$ ipython --no-banner

In [1]: import numpy as np

In [2]: from numpy import linalg as LA

In [3]: np.set_printoptions(precision=3, suppress=True, linewidth=100)

In [4]: rd = lambda a: np.round(a, 3) + 0

In [5]: feats = np.load("m.npy")

In [6]: feats
Out[6]: 
array([[1, 0, 0, 0, 0],
       [0, 1, 0, 0, 0],
       [3, 3, 1, 0, 0],
       [4, 1, 2, 1, 0],
       [2, 5, 4, 0, 1]])

In [7]: # triangular

In [8]: rng = np.random.default_rng(16891)

In [9]: z = rng.permutation(5)

In [10]: print(z)
[3 4 1 0 2]

In [11]: out = feats[z][:, z]

In [12]: np.trace(out)
Out[12]: np.int64(5)

In [13]: np.allclose(out, feats)
Out[13]: False

In [14]: print(rd(np.sort(np.abs(LA.eigvals(out)))))
[1. 1. 1. 1. 1.]

In [15]: print(rd(LA.det(out)), rd(LA.det(feats[z])))
1.0 -1.0

In [16]: out
Out[16]: 
array([[1, 0, 1, 4, 2],
       [0, 1, 5, 2, 4],
       [0, 0, 1, 0, 0],
       [0, 0, 0, 1, 0],
       [0, 0, 3, 3, 1]])

In [17]: np.diag(out)
Out[17]: array([1, 1, 1, 1, 1])

In [18]: M = np.abs(np.array([[0, 0, -1, -2, 2],
    ...:     [1, -2, -2, -1, 2],
    ...:     [1, 1, -2, 1, 2],
    ...:     [-2, 0, -2, -2, 0],
    ...:     [2, 1, -2, 1, -1]])) + np.eye(5)

In [19]: M = M / M.sum(axis=1, keepdims=True)

In [20]: rd(M)
Out[20]: 
array([[0.167, 0.   , 0.167, 0.333, 0.333],
       [0.111, 0.333, 0.222, 0.111, 0.222],
       [0.125, 0.125, 0.375, 0.125, 0.25 ],
       [0.286, 0.   , 0.286, 0.429, 0.   ],
       [0.25 , 0.125, 0.25 , 0.125, 0.25 ]])

In [21]: # a transition matrix

In [22]: proj = np.triu(np.array([[-2, -2, -1, -3, 0],
    ...:     [0, -2, 0, -2, -3],
    ...:     [0, 2, -2, 0, -2],
    ...:     [-1, 3, 2, 0, -1],
    ...:     [-2, -1, 1, -3, 1]]), 1) + np.eye(5)

In [23]: out = proj @ M @ LA.inv(proj)

In [24]: print(rd(np.trace(out)), rd(np.trace(M)))
1.554 1.554

In [25]: LA.matrix_rank(out)
Out[25]: np.int64(5)
